% ipython --no-banner

In [1]: import numpy as np

In [2]: from numpy import linalg as LA

In [3]: np.set_printoptions(precision=1, suppress=True, linewidth=140, sign=" ")

In [4]: mat = np.loadtxt("data.csv", delimiter=",")

In [5]: mat
Out[5]: 
array([[ 5.,  0.,  0.],
       [-4.,  0.,  0.],
       [ 2., -2.,  4.]])

In [6]: U, sig, Vh = LA.svd(mat)

In [7]: evecs = Vh[:(sig > 1e-8).sum()]

In [8]: rng = np.random.default_rng(2112)

In [9]: x = mat[1] + 2 * mat[0] + rng.integers(2) * np.eye(3)[2]

In [10]: x
Out[10]: array([ 6.,  0.,  0.])

In [11]: np.round(LA.norm(x - evecs.T @ evecs @ x), 1)
Out[11]: np.float64(0.0)

In [12]: np.round(evecs.T @ evecs, 1) + 0
Out[12]: 
array([[ 1. ,  0. ,  0. ],
       [ 0. ,  0.2, -0.4],
       [ 0. , -0.4,  0.8]])

In [13]: print(LA.matrix_rank(np.vstack([mat, x])))
2

In [14]: print(np.diag(evecs.T @ evecs))
[ 1.   0.2  0.8]

In [15]: np.allclose(mat @ mat.T, mat.T @ mat)
Out[15]: False

In [16]: round(LA.det(mat), 1)
Out[16]: np.float64(0.0)

In [17]: print(round(np.abs(LA.eigvals(mat)).max(), 1))
5.0

In [18]: np.allclose(mat, mat.T)
Out[18]: False

In [19]: np.trace(mat)
Out[19]: np.float64(9.0)

In [20]: rank = LA.matrix_rank(mat)

In [21]: rank
Out[21]: np.int64(2)

In [22]: N = LA.svd(mat)[2][rank:].T

In [23]: N @ N.T
Out[23]: 
array([[ 0. ,  0. ,  0. ],
       [ 0. ,  0.8,  0.4],
       [ 0. ,  0.4,  0.2]])

In [24]: [int(LA.matrix_rank(np.delete(mat, i, axis=0))) for i in range(3)]
Out[24]: [2, 2, 1]

In [25]: np.round(mat @ N, 1) + 0
Out[25]: 
array([[ 0.],
       [ 0.],
       [ 0.]])

In [26]: [int(LA.matrix_rank(mat[:, :j + 1])) for j in range(3)]
Out[26]: [1, 2, 2]

In [27]: print(np.allclose(mat @ N, 0))
True
